% ipython --no-banner

In [1]: import numpy as np

In [2]: np.set_printoptions(suppress=True, linewidth=120)

In [3]: mat = np.load("arr.npy")

In [4]: mat
Out[4]: 
array([[-2.,  0.,  0.,  0.,  0.,  0.,  0.,  0.,  0.,  0.,  0.],
       [-1., -2.,  0.,  0.,  0.,  0.,  0.,  0.,  0.,  0.,  0.],
       [ 0.,  0., -1.,  3., -3., -1.,  3.,  3.,  3.,  0.,  3.],
       [ 0.,  0., -1., -1., -2.,  1.,  2., -2., -3., -3.,  2.],
       [ 0.,  0., -3., -3., -2.,  2.,  0.,  2., -2., -1., -2.],
       [ 0.,  0.,  2.,  2.,  3.,  1.,  3., -2.,  2.,  2.,  2.],
       [ 0.,  0.,  3., -3.,  1.,  0.,  1., -3.,  3., -1.,  2.],
       [ 0.,  0., -2., -2.,  3., -1.,  3., -1., -2., -2., -3.],
       [ 0.,  0.,  3.,  0., -1.,  0.,  2.,  2., -3., -1., -3.],
       [ 0.,  0., -2., -1., -1.,  0., -1., -2., -1.,  1.,  1.],
       [ 0.,  0.,  3.,  2., -2., -1., -3.,  0., -3.,  1.,  0.]])

In [5]: # 2 groups of indices that never mix

In [6]: B = np.array([[-5, 1],
   ...:     [2, -5],
   ...:     [3, -1],
   ...:     [2, 2],
   ...:     [0, -1],
   ...:     [3, -4],
   ...:     [5, 0],
   ...:     [-5, -1],
   ...:     [0, 0],
   ...:     [5, -2],
   ...:     [5, -4]])

In [7]: np.linalg.matrix_rank(np.vstack([mat, B.T]))
Out[7]: np.int64(11)

In [8]: np.einsum("ij->j", mat)
Out[8]: array([-3., -2.,  2., -3., -4.,  1., 10., -3., -6., -4.,  2.])

In [9]: np.einsum("ik,kj->ji", mat, B)
Out[9]: 
array([[ 10.,   1.,  15.,  13., -34.,  58.,  28., -18., -11.,   7.,   0.],
       [ -2.,   9.,  -1.,  -3.,  -1., -15., -13.,  16.,  10.,  -3.,   5.]])

In [10]: np.vstack([mat, B.T]).shape
Out[10]: (13, 11)

In [11]: np.einsum("ij,ij->i", mat, mat)
Out[11]: array([ 4.,  5., 56., 37., 39., 43., 43., 45., 37., 14., 37.])

In [12]: mat @ mat
Out[12]: 
array([[  4.,   0.,   0.,   0.,   0.,   0.,   0.,   0.,   0.,   0.,   0.],
       [  4.,   4.,   0.,   0.,   0.,   0.,   0.,   0.,   0.,   0.,   0.],
       [  0.,   0.,  26.,  -8.,   3.,  -9.,   9., -19., -23., -17.,  -5.],
       [  0.,   0.,  23.,  11.,  10.,  -3., -15., -11.,  22.,  11.,  17.],
       [  0.,   0.,   2.,  -3.,  38.,  -2.,   0., -15.,  17.,  10.,  -8.],
       [  0.,   0.,  10.,  -6., -24.,   7.,   6.,  -1.,  -5.,  -4.,  14.],
       [  0.,   0.,  23.,  17., -19.,  -3.,  -4.,  25.,  11.,  11.,   2.],
       [  0.,   0.,  -7., -26.,  11.,   9.,  -6.,  -2.,  20.,  -3.,  -5.],
       [  0.,   0., -14.,  -3.,  11.,  -4.,  21.,  -5.,  32.,  -6.,  17.],
       [  0.,   0.,   5.,   6.,   1.,   0., -21.,  -5.,  -1.,  12.,   2.],
       [  0.,   0., -21.,  19., -13.,  -6.,   0.,   4.,   4.,   1.,  19.]])

In [13]: np.round(np.sort(np.linalg.eigvals(mat).real), 2)
Out[13]: array([-7.63, -6.84, -3.3 , -3.3 , -2.  , -2.  ,  0.34,  2.87,  2.87,  4.5 ,  5.51])

In [14]: np.flatnonzero(np.linalg.matrix_power((mat != 0) + (mat.T != 0) + np.eye(11), 11)[4])
Out[14]: array([ 2,  3,  4,  5,  6,  7,  8,  9, 10])

In [15]: (np.linalg.matrix_power((mat != 0) + (mat.T != 0) + np.eye(11), 11) > 0).astype(int)
Out[15]: 
array([[1, 1, 0, 0, 0, 0, 0, 0, 0, 0, 0],
       [1, 1, 0, 0, 0, 0, 0, 0, 0, 0, 0],
       [0, 0, 1, 1, 1, 1, 1, 1, 1, 1, 1],
       [0, 0, 1, 1, 1, 1, 1, 1, 1, 1, 1],
       [0, 0, 1, 1, 1, 1, 1, 1, 1, 1, 1],
       [0, 0, 1, 1, 1, 1, 1, 1, 1, 1, 1],
       [0, 0, 1, 1, 1, 1, 1, 1, 1, 1, 1],
       [0, 0, 1, 1, 1, 1, 1, 1, 1, 1, 1],
       [0, 0, 1, 1, 1, 1, 1, 1, 1, 1, 1],
       [0, 0, 1, 1, 1, 1, 1, 1, 1, 1, 1],
       [0, 0, 1, 1, 1, 1, 1, 1, 1, 1, 1]])
